% python3 -q
>>> import numpy as np
>>> np.set_printoptions(precision=2, suppress=True, linewidth=200)
>>> A = np.loadtxt("layer1.csv", delimiter=",")
>>> A
array([[ 0.23,  0.2 , -0.11, -0.26,  0.2 ,  0.14],
       [ 0.2 ,  0.17, -0.09, -0.23,  0.17,  0.12],
       [-0.11, -0.09,  0.05,  0.12, -0.09, -0.06],
       [-0.26, -0.23,  0.12,  0.29, -0.23, -0.16],
       [ 0.2 ,  0.17, -0.09, -0.23,  0.17,  0.12],
       [ 0.14,  0.12, -0.06, -0.16,  0.12,  0.08]])
>>> # null space of dimension 5
>>> np.unravel_index(np.abs(A).argmax(), A.shape)
(np.int64(3), np.int64(3))
>>> round(float(np.abs(A).max()), 2)
0.29
>>> A[:, 6]
Traceback (most recent call last):
  File "<python-input-7>", line 1, in <module>
    A[:, 6]
    ~^^^^^^
IndexError: index 6 is out of bounds for axis 1 with size 6
>>> A.mean(axis=0)
array([ 0.07,  0.06, -0.03, -0.08,  0.06,  0.04])
>>> np.round(np.linalg.svd(A, compute_uv=False), 2) + 0
array([1., 0., 0., 0., 0., 0.])
>>> round(float(np.linalg.norm(A)), 2)
1.0
>>> A.shape
(6, 6)
>>> np.linalg.matrix_rank(A)
np.int64(1)
>>> (A + A.T) / 2
array([[ 0.23,  0.2 , -0.11, -0.26,  0.2 ,  0.14],
       [ 0.2 ,  0.17, -0.09, -0.23,  0.17,  0.12],
       [-0.11, -0.09,  0.05,  0.12, -0.09, -0.06],
       [-0.26, -0.23,  0.12,  0.29, -0.23, -0.16],
       [ 0.2 ,  0.17, -0.09, -0.23,  0.17,  0.12],
       [ 0.14,  0.12, -0.06, -0.16,  0.12,  0.08]])
>>> np.round(np.abs(np.linalg.eigvals(A)).max(), 2)
np.float64(1.0)
>>> r0 = np.array([1, 0, 0, 0, 1])
>>> rng = np.random.default_rng(884)
>>> m1 = np.outer(rng.normal(size=29), r0) + 0.1 * rng.normal(size=(29, 5))
>>> m1.round(2) + 0
array([[-0.21,  0.02,  0.2 , -0.02, -0.27],
       [ 0.89, -0.08, -0.05, -0.13,  0.55],
       [ 0.93,  0.2 ,  0.05, -0.16,  0.97],
       [-0.2 ,  0.  ,  0.19,  0.08,  0.1 ],
       [-0.6 ,  0.14, -0.13,  0.09, -0.57],
       [ 2.31,  0.02, -0.08, -0.02,  2.37],
       [-0.7 , -0.02, -0.17, -0.08, -0.56],
       [ 0.35, -0.06, -0.05, -0.04,  0.42],
       [ 1.03,  0.17,  0.06, -0.04,  1.03],
       [ 0.09, -0.02, -0.13, -0.06,  0.13],
       [-0.21, -0.02, -0.03,  0.05, -0.32],
       [ 0.16,  0.16,  0.08,  0.01,  0.15],
       [ 0.45,  0.04, -0.13, -0.02,  0.57],
       [-1.78, -0.1 , -0.09, -0.02, -1.8 ],
       [ 1.04, -0.09, -0.03,  0.13,  1.08],
       [ 1.38, -0.1 , -0.09,  0.17,  1.56],
       [ 0.83,  0.09,  0.22, -0.12,  0.8 ],
       [-0.54, -0.01, -0.09,  0.18, -0.54],
       [-0.07, -0.01, -0.08,  0.13,  0.04],
       [-0.9 ,  0.06,  0.07,  0.14, -0.71],
       [ 0.82,  0.03, -0.06, -0.02,  1.13],
       [-0.4 , -0.2 ,  0.  ,  0.05, -0.51],
       [-0.41,  0.1 , -0.02, -0.1 , -0.15],
       [ 1.59,  0.04,  0.03, -0.15,  1.7 ],
       [ 0.22, -0.03, -0.22,  0.07,  0.29],
       [ 0.48, -0.18,  0.06,  0.11,  0.53],
       [ 0.09,  0.13, -0.12,  0.  ,  0.26],
       [-1.14,  0.05, -0.13,  0.04, -1.17],
       [-0.77,  0.1 ,  0.1 , -0.02, -0.89]])
>>> C2 = m1.T @ m1
>>> np.linalg.matrix_rank(C2)
np.int64(5)
>>> np.diag(C2)
array([23.06,  0.28,  0.37,  0.26, 24.64])
>>> (m1 @ m1.T).shape
(29, 29)
>>> round(np.log10(np.linalg.cond(m1)))
1
>>> round(np.linalg.norm(m1, 2) / np.linalg.norm(m1), 2)
np.float64(0.99)
>>> np.linalg.cond(m1) > 100
np.False_
>>> np.argsort(-np.linalg.norm(m1, axis=0).round(6), kind="stable")[:3]
array([4, 0, 2])
>>> data = np.loadtxt("block9.csv", delimiter=",")
>>> data
array([[-1.,  2., -4.,  0.,  1.],
       [ 0.,  0.,  0.,  0.,  0.],
       [-3., -2.,  2.,  2., -2.],
       [ 0.,  0.,  0.,  0.,  0.],
       [ 5., -9.,  0.,  9.,  7.],
       [ 0.,  0.,  0.,  0.,  0.],
       [-1., -9., -1.,  8.,  3.],
       [ 0.,  0.,  0.,  0.,  0.],
       [-3., -2.,  2.,  2., -2.],
       [ 0.,  0.,  0.,  0.,  0.],
       [ 2., -5., -3.,  5.,  5.],
       [ 0.,  0.,  0.,  0.,  0.],
       [-1.,  4., -4., -1.,  1.],
       [ 2., -3., -3.,  4.,  5.],
       [ 0.,  0.,  0.,  0.,  0.],
       [ 3., -4.,  3.,  4.,  2.],
       [-3., -4.,  2.,  3., -2.],
       [ 5., -7.,  0.,  8.,  7.],
       [ 0., -8.,  5.,  7.,  0.],
       [-1., -9., -1.,  8.,  3.],
       [ 0.,  0.,  0.,  0.,  0.],
       [ 0., -8.,  5.,  7.,  0.],
       [ 0.,  0.,  0.,  0.,  0.],
       [ 2., -5., -3.,  5.,  5.],
       [ 2., -2., -1.,  4.,  3.],
       [-3., -2.,  2.,  2., -2.],
       [-3., -4.,  2.,  3., -2.],
       [ 0., -6.,  5.,  6.,  0.],
       [ 0., -6.,  5.,  6.,  0.],
       [ 4., -7., -4.,  9.,  8.]])
>>> # rows 1 and 3 are equal
>>> W1 = np.array([[1, 2, 2], [5, 0, 4], [0, 2, 1], [3, 0, 5], [3, 1, 3]])
>>> b = np.array([1, 2, 2])
>>> act = np.maximum(m1 @ W1 + b, 0)
>>> (act > 0).mean(axis=0)
array([0.69, 0.79, 0.76])
>>> np.linalg.matrix_rank(act)
np.int64(3)
>>> (act > 0).astype(int)
array([[1, 1, 1],
       [1, 1, 1],
       [1, 1, 1],
       [1, 1, 1],
       [0, 0, 0],
       [1, 1, 1],
       [0, 0, 0],
       [1, 1, 1],
       [1, 1, 1],
       [1, 1, 1],
       [0, 1, 1],
       [1, 1, 1],
       [1, 1, 1],
       [0, 0, 0],
       [1, 1, 1],
       [1, 1, 1],
       [1, 1, 1],
       [0, 1, 1],
       [1, 1, 1],
       [0, 0, 0],
       [1, 1, 1],
       [0, 1, 0],
       [1, 1, 1],
       [1, 1, 1],
       [1, 1, 1],
       [1, 1, 1],
       [1, 1, 1],
       [0, 0, 0],
       [0, 0, 0]])
>>> W2 = np.array([[-2, -3], [0, -1], [5, -3]])
>>> W1 @ W2
array([[  8, -11],
       [ 10, -27],
       [  5,  -5],
       [ 19, -24],
       [  9, -19]])
>>> P = data @ np.linalg.solve(data.T @ data, data.T)
>>> np.diag(P)
array([0.3 , 0.  , 0.18, 0.  , 0.24, 0.  , 0.28, 0.  , 0.18, 0.  , 0.15, 0.  , 0.41, 0.3 , 0.  , 0.16, 0.14, 0.36, 0.22, 0.28, 0.  , 0.22, 0.  , 0.15, 0.32, 0.18, 0.14, 0.22, 0.22, 0.37])
>>> np.round(P @ data[:, 3], 2) + 0
array([ 0.,  0.,  2.,  0.,  9.,  0.,  8.,  0.,  2.,  0.,  5.,  0., -1.,  4.,  0.,  4.,  3.,  8.,  7.,  8.,  0.,  7.,  0.,  5.,  4.,  2.,  3.,  6.,  6.,  9.])
>>> other = m1 / np.linalg.norm(m1, axis=1, keepdims=True)
>>> C2 = other @ other.T
>>> (C2 - 2 * np.eye(29)).round(6).argmax(axis=1)
array([28,  5,  8,  0, 27, 23, 27,  5,  2, 24, 17,  2, 20, 27, 15, 14,  2, 27, 17, 27,  5, 10,  6,  5, 12, 14, 12, 13, 13])
>>> C2[5]
array([-0.87,  0.96,  0.98, -0.24, -0.96,  1.  , -0.97,  0.99,  0.99,  0.73, -0.97,  0.76,  0.98, -1.  ,  0.99,  0.99,  0.97, -0.97, -0.11, -0.98,  0.99, -0.95, -0.85,  1.  ,  0.84,  0.95,  0.76,
       -0.99, -0.99])
>>> other = np.c_[data[:, :1] @ np.array([[-3]]), np.array([3, 2, -3, 2, 6, -4, 2, -7, -1, -7, 9, -1, 1, -4, -6, 1, 2, 1, -5, -8, 9, 4, -3, -4, -3, -5, 1, 2, -5, 4])]
>>> other
array([[  3.,   3.],
       [  0.,   2.],
       [  9.,  -3.],
       [  0.,   2.],
       [-15.,   6.],
       [  0.,  -4.],
       [  3.,   2.],
       [  0.,  -7.],
       [  9.,  -1.],
       [  0.,  -7.],
       [ -6.,   9.],
       [  0.,  -1.],
       [  3.,   1.],
       [ -6.,  -4.],
       [  0.,  -6.],
       [ -9.,   1.],
       [  9.,   2.],
       [-15.,   1.],
       [  0.,  -5.],
       [  3.,  -8.],
       [  0.,   9.],
       [  0.,   4.],
       [  0.,  -3.],
       [ -6.,  -4.],
       [ -6.,  -3.],
       [  9.,  -5.],
       [  9.,   1.],
       [  0.,   2.],
       [  0.,  -5.],
       [-12.,   4.]])
>>> np.linalg.matrix_rank(np.c_[data, other])
np.int64(6)
>>> np.round(np.linalg.lstsq(data, other[:, 0])[0], 2) + 0
array([-3.,  0.,  0.,  0.,  0.])
>>> np.linalg.matrix_rank(other)
np.int64(2)
>>> np.linalg.norm(np.linalg.qr(data)[0].T @ other, axis=0) ** 2 / ((other ** 2).sum(axis=0) + 1e-12)
array([1. , 0.1])
>>> q, _ = np.linalg.qr(np.array([[1.1, -0.8, -0.6, 1.3],
...     [1.3, -0.8, -0.1, -2.5],
...     [-0.4, 0.0, 0.7, 0.8],
...     [-0.9, -0.5, 0.9, 0.5]]))
>>> feats = q[:, :4]
>>> feats
array([[-0.56, -0.39,  0.49,  0.54],
       [-0.66, -0.31, -0.55, -0.4 ],
       [ 0.2 , -0.15, -0.67,  0.7 ],
       [ 0.46, -0.85,  0.1 , -0.23]])
>>> # keeps lengths
>>> vec = np.array([5, 1, 0, 4])
>>> np.abs(np.linalg.eigvals(feats))
array([1., 1., 1., 1.])
>>> np.linalg.inv(feats)
array([[-0.56, -0.66,  0.2 ,  0.46],
       [-0.39, -0.31, -0.15, -0.85],
       [ 0.49, -0.55, -0.67,  0.1 ],
       [ 0.54, -0.4 ,  0.7 , -0.23]])
>>> [p for p in range(1, 25) if np.allclose(np.linalg.matrix_power(feats, p), np.eye(4))]
[]
>>> np.round(feats.T @ (feats @ vec), 2) + 0
array([5., 1., 0., 4.])
>>> np.sort(np.abs(np.degrees(np.angle(np.linalg.eigvals(feats)))))
array([  0.  , 151.83, 151.83, 180.  ])
>>> 4 - np.linalg.matrix_rank(feats - np.eye(4), tol=1e-8)
np.int64(1)
